$ python -q
>>> import numpy as np
>>> np.set_printoptions(precision=1, suppress=True, linewidth=160)
>>> m1 = np.vander(np.arange(14) - 3, 4, increasing=True)
>>> m1
array([[   1,   -3,    9,  -27],
       [   1,   -2,    4,   -8],
       [   1,   -1,    1,   -1],
       [   1,    0,    0,    0],
       [   1,    1,    1,    1],
       [   1,    2,    4,    8],
       [   1,    3,    9,   27],
       [   1,    4,   16,   64],
       [   1,    5,   25,  125],
       [   1,    6,   36,  216],
       [   1,    7,   49,  343],
       [   1,    8,   64,  512],
       [   1,    9,   81,  729],
       [   1,   10,  100, 1000]])
>>> x0 = np.array([2, -1, 4, 3])
>>> rhs = m1 @ x0
>>> np.round(np.linalg.pinv(m1) @ m1, 1) + 0
array([[1., 0., 0., 0.],
       [0., 1., 0., 0.],
       [0., 0., 1., 0.],
       [0., 0., 0., 1.]])
>>> rhs
array([ -40,   -4,    4,    2,    8,   40,  116,  254,  472,  788, 1220, 1786, 2504, 3392])
>>> np.linalg.lstsq(m1, rhs)[0]
array([ 2., -1.,  4.,  3.])
>>> rng = np.random.default_rng(3626)
>>> rhs = rhs + 0.1 * rng.normal(size=14)
>>> rhs
array([ -40.1,   -4. ,    4. ,    2. ,    7.9,   40. ,  116.1,  254. ,  472. ,  788. , 1220. , 1786. , 2504. , 3392.1])
>>> c, *_ = np.linalg.lstsq(m1, rhs)
>>> [round(float(np.linalg.norm(np.linalg.solve(m1.T @ m1 + lam * np.eye(4), m1.T @ rhs))), 2) for lam in (0, 1, 10, 100)]
[5.47, 5.37, 5.11, 4.69]
>>> np.round(np.linalg.norm(rhs - m1 @ c), 1)
np.float64(0.2)
>>> np.round(m1.T @ (rhs - m1 @ c), 1) + 0
array([0., 0., 0., 0.])
>>> c
array([ 2., -1.,  4.,  3.])
>>> w1 = np.array([[2, 1, 0, 1], [0, -2, 0, 1], [0, -2, 1, -1], [1, 2, -2, 0]])
>>> c = np.array([0, -1, 2, -1])
>>> act = np.maximum(m1 @ w1 + c, 0)
>>> act
array([[   0,    0,   65,    0],
       [   0,    0,   22,    0],
       [   1,    0,    5,    0],
       [   2,    0,    2,    0],
       [   3,    0,    1,    0],
       [  10,    4,    0,    0],
       [  29,   30,    0,    0],
       [  66,   88,    0,    0],
       [ 127,  190,    0,    0],
       [ 218,  348,    0,    0],
       [ 345,  574,    0,    0],
       [ 514,  880,    0,    0],
       [ 731, 1278,    0,    0],
       [1002, 1780,    0,    0]])
>>> Z = np.array([[-4, -4, 9], [4, 6, -9], [2, 5, 1], [-8, -9, 1]])
>>> act @ Z
array([[  130,   325,    65],
       [   44,   110,    22],
       [    6,    21,    14],
       [   -4,     2,    20],
       [  -10,    -7,    28],
       [  -24,   -16,    54],
       [    4,    64,    -9],
       [   88,   264,  -198],
       [  252,   632,  -567],
       [  520,  1216, -1170],
       [  916,  2064, -2061],
       [ 1464,  3224, -3294],
       [ 2188,  4744, -4923],
       [ 3112,  6672, -7002]])
>>> (act @ Z).round(6).argmax(axis=1)
array([1, 1, 1, 2, 2, 2, 1, 1, 1, 1, 1, 1, 1, 1])
